In [1]: import numpy as np

In [2]: np.set_printoptions(suppress=True, linewidth=140)

In [3]: E = np.diag(np.array([3, -2, -1]))

In [4]: E
Out[4]: 
array([[ 3,  0,  0],
       [ 0, -2,  0],
       [ 0,  0, -1]])

In [5]: f, g = E[2], E[1]

In [6]: f @ g
Out[6]: np.int64(0)

In [7]: f @ f
Out[7]: np.int64(1)

In [8]: pr = (f @ g) / (f @ f) * f

In [9]: pr
Out[9]: array([ 0.,  0., -0.])

In [10]: round(np.linalg.norm(f + g) ** 2 + np.linalg.norm(f - g) ** 2, 2)
Out[10]: np.float64(10.0)

In [11]: np.linalg.matrix_rank(np.outer(f, g))
Out[11]: np.int64(1)

In [12]: (g - pr) @ f
Out[12]: np.float64(0.0)

In [13]: rng = np.random.default_rng(3062)

In [14]: B = E + rng.integers(-2, 3, (3, 2)) @ rng.integers(-2, 3, (2, 3))

In [15]: B
Out[15]: 
array([[ 1, -1, -4],
       [ 4, -8,  0],
       [-4,  0, -7]])

In [16]: np.linalg.matrix_rank(B - E, tol=1e-8)
Out[16]: np.int64(2)

In [17]: blk = np.stack([B, -2 * B, B[::-1]])

In [18]: np.linalg.matrix_rank(blk.reshape(3, -1))
Out[18]: np.int64(2)

In [19]: (blk @ B.T).shape
Out[19]: (3, 3, 3)

In [20]: np.round(np.linalg.det(blk), 2)
Out[20]: array([  156., -1248.,  -156.])

In [21]: f = np.array([2, 0, 1])

In [22]: B = E + np.outer(f, np.eye(3)[2])

In [23]: B
Out[23]: 
array([[ 3.,  0.,  2.],
       [ 0., -2.,  0.],
       [ 0.,  0.,  0.]])

In [24]: np.linalg.matrix_rank(B - E)
Out[24]: np.int64(1)

In [25]: Uu, sigma, vt = np.linalg.svd(B, full_matrices=False)

In [26]: np.abs(Uu[:, 0]).round(6).argmax()
Out[26]: np.int64(0)

In [27]: np.round(np.abs(vt[0]), 2)
Out[27]: array([0.83, 0.  , 0.55])

In [28]: np.round(Uu.T @ B @ vt.T, 2)
Out[28]: 
array([[3.61, 0.  , 0.  ],
       [0.  , 2.  , 0.  ],
       [0.  , 0.  , 0.  ]])

In [29]: np.round(vt @ vt.T, 2) + 0
Out[29]: 
array([[1., 0., 0.],
       [0., 1., 0.],
       [0., 0., 1.]])

In [30]: (sigma > 1e-8).sum()
Out[30]: np.int64(2)

In [31]: round(np.sqrt((sigma ** 2).sum()), 2), round(np.linalg.norm(B), 2)
Out[31]: (np.float64(4.12), np.float64(4.12))

In [32]: Uu.T @ Uu
Out[32]: 
array([[1., 0., 0.],
       [0., 1., 0.],
       [0., 0., 1.]])

In [33]: np.allclose(Uu * sigma @ vt, B)
Out[33]: True

In [34]: feats = np.array([[27, -4, 8], [-4, 34, -15], [8, -15, 35]])

In [35]: # symmetric

In [36]: B = feats[0, 0] * feats[1:] - np.outer(feats[1:, 0], feats[0])

In [37]: B
Out[37]: 
array([[   0,  902, -373],
       [   0, -373,  881]])

In [38]: np.flatnonzero(~B.round(6).any(axis=1))
Out[38]: array([], dtype=int64)

In [39]: np.round(feats[:, 0] / feats[0, 0], 2)
Out[39]: array([ 1.  , -0.15,  0.3 ])

In [40]: np.linalg.matrix_rank(B), np.linalg.matrix_rank(feats)
Out[40]: (np.int64(2), np.int64(3))
